>>> import numpy as np
>>> np.set_printoptions(precision=4, suppress=True, linewidth=120, sign=" ")
>>> def tidy(a):
...     return np.round(a, 4) + 0
... 
>>> B = np.array([[-1, -2, -2, -1, -1, 0, 1, 0, 0, 1, 2],
...     [2, 2, -2, 0, 0, 1, -1, 2, 0, 0, -2],
...     [-2, -1, -1, -1, 1, 2, 1, 1, 2, -1, -2],
...     [1, -1, 2, -2, -2, -2, -2, 2, 2, 1, -2],
...     [-2, -1, 1, 0, -1, 2, -2, -2, -1, -1, -1],
...     [0, 0, -2, 0, -1, 1, 2, -2, -2, 1, 0],
...     [0, 0, 1, -2, -1, -1, 1, -1, 2, -1, 2],
...     [2, 0, -1, 2, -2, 2, 1, 0, 0, 2, 1],
...     [-2, 2, -1, 0, 0, -1, 1, 2, 1, 2, 2],
...     [0, 0, -2, -2, 2, 2, -1, 0, 1, -1, -2],
...     [2, -1, -1, 2, 2, -2, -1, 0, 0, 2, -1]])
>>> mat = np.triu(B, 1)
>>> print(mat)
[[ 0 -2 -2 -1 -1  0  1  0  0  1  2]
 [ 0  0 -2  0  0  1 -1  2  0  0 -2]
 [ 0  0  0 -1  1  2  1  1  2 -1 -2]
 [ 0  0  0  0 -2 -2 -2  2  2  1 -2]
 [ 0  0  0  0  0  2 -2 -2 -1 -1 -1]
 [ 0  0  0  0  0  0  2 -2 -2  1  0]
 [ 0  0  0  0  0  0  0 -1  2 -1  2]
 [ 0  0  0  0  0  0  0  0  0  2  1]
 [ 0  0  0  0  0  0  0  0  0  2  2]
 [ 0  0  0  0  0  0  0  0  0  0 -2]
 [ 0  0  0  0  0  0  0  0  0  0  0]]
>>> # triangular
>>> Uu, sigma, Vh = np.linalg.svd(mat)
>>> evecs = Vh[:(sigma > 1e-8).sum()]
>>> rng = np.random.default_rng(513)
>>> x = mat[8] + -1 * mat[0] + rng.integers(2) * np.eye(11)[9]
>>> print(x)
[ 0.  2.  2.  1.  1.  0. -1.  0.  0.  2.  0.]
>>> print(np.allclose(evecs.T @ evecs @ x, x))
True
>>> B = np.array([[-1, -7, -6],
...     [4, 8, -2],
...     [-8, -4, -9],
...     [2, -7, 9],
...     [1, -8, 2],
...     [-5, 6, 8],
...     [6, 7, -1],
...     [9, -2, 4],
...     [4, 5, -3],
...     [-4, -8, -9],
...     [1, 4, -9]])
>>> print(B.T @ mat.T)
[[  9  21  14  16 -41 -18   5  -7  -6  -2   0]
 [ 14  -5  26 -20   1   0  28 -12  -8  -8   0]
 [-17  53  33  -7  31 -13 -19 -27 -36  18   0]]
>>> print(np.einsum("ij->j", mat))
[ 0 -2 -4 -2 -2  3 -1  0  3  4 -2]
>>> print(np.linalg.matrix_rank(np.vstack([mat, B.T])))
11
>>> print(np.vstack([mat, B.T]).shape)
(14, 11)
>>> print(np.einsum("ij,ij->i", mat, mat))
[ 16  14  17  25  15  13  10   5   8   4   0]
>>> print(np.einsum("ik,kj->ij", mat, B))
[[  9  14 -17]
 [ 21  -5  53]
 [ 14  26  33]
 [ 16 -20  -7]
 [-41   1  31]
 [-18   0 -13]
 [  5  28 -19]
 [ -7 -12 -27]
 [ -6  -8 -36]
 [ -2  -8  18]
 [  0   0   0]]
>>> print(mat @ B)
[[  9  14 -17]
 [ 21  -5  53]
 [ 14  26  33]
 [ 16 -20  -7]
 [-41   1  31]
 [-18   0 -13]
 [  5  28 -19]
 [ -7 -12 -27]
 [ -6  -8 -36]
 [ -2  -8  18]
 [  0   0   0]]
>>> A = np.loadtxt("arr.csv", delimiter=",")
>>> print(A)
[[ 0.  5.  0.  0.  0.  0.  0.  0.  0.  0.]
 [ 5.  0.  5.  0.  0.  0.  0.  0.  0.  0.]
 [ 0.  5. -3.  5.  0.  0.  0.  0.  0.  0.]
 [ 0.  0.  5.  3.  5.  0.  0.  0.  0.  0.]
 [ 0.  0.  0.  5. -3.  5.  0.  0.  0.  0.]
 [ 0.  0.  0.  0.  5. -2.  5.  0.  0.  0.]
 [ 0.  0.  0.  0.  0.  5. -3.  5.  0.  0.]
 [ 0.  0.  0.  0.  0.  0.  5. -3.  5.  0.]
 [ 0.  0.  0.  0.  0.  0.  0.  5. -1.  5.]
 [ 0.  0.  0.  0.  0.  0.  0.  0.  5.  2.]]
>>> # equal to its transpose
>>> w, evecs = np.linalg.eigh(A)
>>> print(tidy(np.linalg.eigvalsh(A + 5 * np.eye(10))))
[-6.6686 -4.6619 -2.9416  0.334   2.5989  5.2486  8.9607 10.8395 12.3239 13.9665]
>>> print(np.unique(w.round(6) + 0, return_counts=True)[1])
[ 1  1  1  1  1  1  1  1  1  1]
>>> print(np.abs(evecs[:, -1]).round(6).argmax())
3
>>> print(tidy(np.linalg.eigvalsh(A @ A)))
[   0.0618    5.7652   15.6868   21.7714   34.1      53.6396   63.069    80.3977   93.3518  136.1566]
>>> print(tidy(w))
[-11.6686  -9.6619  -7.9416  -4.666   -2.4011   0.2486   3.9607   5.8395   7.3239   8.9665]
